$ ipython --no-banner

In [1]: import numpy as np

In [2]: import numpy.linalg as la

In [3]: np.set_printoptions(precision=3, suppress=True, linewidth=120, legacy="1.25")

In [4]: feats = np.loadtxt("layer2.csv", delimiter=",")

In [5]: feats
Out[5]: 
array([[ 0.929, -0.214,  0.214, -0.214],
       [-0.214,  0.357,  0.643, -0.643],
       [ 0.214,  0.643,  0.357,  0.643],
       [-0.214, -0.643,  0.643,  0.357]])

In [6]: rng = np.random.default_rng(429)

In [7]: z = rng.permutation(4)

In [8]: B = feats[:, z] * rng.choice([-1, 1], 4)

In [9]: B
Out[9]: 
array([[-0.214, -0.214, -0.214, -0.929],
       [-0.643,  0.357, -0.643,  0.214],
       [-0.357,  0.643,  0.643, -0.214],
       [-0.643, -0.643,  0.357,  0.214]])

In [10]: U, _, VT = la.svd(feats.T @ B)

In [11]: np.round(U @ VT, 3) + 0
Out[11]: 
array([[ 0.,  0.,  0., -1.],
       [ 0.,  1.,  0.,  0.],
       [-1.,  0.,  0.,  0.],
       [ 0.,  0.,  1.,  0.]])

In [12]: np.round(la.lstsq(feats, B)[0], 3) + 0
Out[12]: 
array([[ 0.,  0.,  0., -1.],
       [ 0.,  1.,  0.,  0.],
       [-1.,  0.,  0.,  0.],
       [ 0.,  0.,  1.,  0.]])

In [13]: z
Out[13]: array([2, 1, 3, 0])

In [14]: z = rng.permutation(4)

In [15]: z
Out[15]: array([1, 2, 0, 3])

In [16]: B = feats[z][:, z]

In [17]: np.trace(B)
Out[17]: 2.0

In [18]: np.diag(B)
Out[18]: array([0.357, 0.357, 0.929, 0.357])

In [19]: ev, evecs = la.eig(feats)

In [20]: round(float(np.prod(ev)), 3)
Out[20]: -1.0

In [21]: np.round(feats @ evecs[:, 0] - ev[0] * evecs[:, 0], 3) + 0
Out[21]: array([0., 0., 0., 0.])

In [22]: u = np.array([5, 4, 0])

In [23]: W0 = u[np.abs(np.subtract.outer(np.arange(3), np.arange(3)))]

In [24]: W0
Out[24]: 
array([[5, 4, 0],
       [4, 5, 4],
       [0, 4, 5]])

In [25]: x = np.array([-3, -3, -3])

In [26]: W0 @ x
Out[26]: array([-27, -39, -27])

In [27]: W0 @ np.ones(3)
Out[27]: array([ 9., 13.,  9.])

In [28]: np.einsum("ij,j->i", W0, x)
Out[28]: array([-27, -39, -27])

In [29]: np.sign((W0 @ x).round(6))
Out[29]: array([-1, -1, -1])

In [30]: np.all(la.eigvalsh(W0) > 0)
Out[30]: False

In [31]: round(float(la.eigvalsh(W0).min()), 3)
Out[31]: -0.657

In [32]: ev, evecs = la.eigh(W0)

In [33]: x = np.array([2, 1, -2])

In [34]: x @ W0 @ x
Out[34]: 45

In [35]: evecs * np.maximum(ev, 0) @ evecs.T
Out[35]: 
array([[5.164, 3.768, 0.164],
       [3.768, 5.328, 3.768],
       [0.164, 3.768, 5.164]])

In [36]: (np.sign(evecs[:, -1].round(6)) == np.sign(evecs[0, -1].round(6))).astype(int)
Out[36]: array([1, 1, 1])

In [37]: la.eigvalsh(W0[1:, 1:])
Out[37]: array([1., 9.])

In [38]: z = rng.permutation(3)

In [39]: z
Out[39]: array([1, 2, 0])

In [40]: B = W0[z][:, z]

In [41]: np.trace(B)
Out[41]: 15

In [42]: B
Out[42]: 
array([[5, 4, 4],
       [4, 5, 0],
       [4, 0, 5]])

In [43]: x = np.array([3, 0, 0])

In [44]: y = W0 @ x

In [45]: y
Out[45]: array([15, 12,  0])

In [46]: np.round(la.solve(W0, W0[:, 0]), 3) + 0
Out[46]: array([1., 0., 0.])

In [47]: la.solve(W0.T, W0[2])
Out[47]: array([0., 0., 1.])

In [48]: np.round(la.solve(W0, y + W0[:, 2]), 3) + 0
Out[48]: array([3., 0., 1.])

In [49]: np.round(la.solve(W0, y), 3) + 0
Out[49]: array([3., 0., 0.])

In [50]: np.round(la.solve(W0, -2 * y), 3) + 0
Out[50]: array([-6.,  0.,  0.])

In [51]: cent = np.array([[1.0, -1.6, 1.0]])

In [52]: mat = np.array([[1], [-2], [-1], [-1], [2], [-2], [1], [-1], [1], [2], [2]]) @ cent + 0.05 * rng.normal(size=(11, 3))

In [53]: mat
Out[53]: 
array([[ 0.939, -1.606,  1.03 ],
       [-1.948,  3.241, -2.117],
       [-1.01 ,  1.533, -1.04 ],
       [-1.009,  1.609, -1.023],
       [ 2.132, -3.181,  1.975],
       [-2.002,  3.163, -2.02 ],
       [ 0.983, -1.541,  0.974],
       [-1.109,  1.562, -1.011],
       [ 0.969, -1.71 ,  0.991],
       [ 2.015, -3.23 ,  2.032],
       [ 2.074, -3.263,  1.916]])

In [54]: np.count_nonzero(feats)
Out[54]: 16

In [55]: feats - feats[0]
Out[55]: 
array([[ 0.   ,  0.   ,  0.   ,  0.   ],
       [-1.143,  0.571,  0.429, -0.429],
       [-0.714,  0.857,  0.143,  0.857],
       [-1.143, -0.429,  0.429,  0.571]])

In [56]: feats.sum(axis=0)
Out[56]: array([0.714, 0.143, 1.857, 0.143])

In [57]: la.svd(feats, compute_uv=False)
Out[57]: array([1., 1., 1., 1.])

In [58]: la.rank(feats)
Traceback (most recent call last):
  Cell In[58], line 1
    la.rank(feats)
AttributeError: module 'numpy.linalg' has no attribute 'rank'


In [59]: feats[4]
Traceback (most recent call last):
  Cell In[59], line 1
    feats[4]
IndexError: index 4 is out of bounds for axis 0 with size 4


In [60]: arr = np.array([[3.0, 0.0, 0.0], [0.0, 0.0, 2.0], [0.0, 0.0, -1.0]])

In [61]: arr[:, 0] @ arr[:, 2]
Out[61]: 0.0

In [62]: la.pinv(arr)
Out[62]: 
array([[ 0.333,  0.   ,  0.   ],
       [ 0.   ,  0.   ,  0.   ],
       [ 0.   ,  0.4  , -0.2  ]])

In [63]: arr @ arr.T
Out[63]: 
array([[ 9.,  0.,  0.],
       [ 0.,  4., -2.],
       [ 0., -2.,  1.]])

In [64]: la.svd(arr, compute_uv=False)
Out[64]: array([3.   , 2.236, 0.   ])

In [65]: arr.T @ arr
Out[65]: 
array([[9., 0., 0.],
       [0., 0., 0.],
       [0., 0., 5.]])
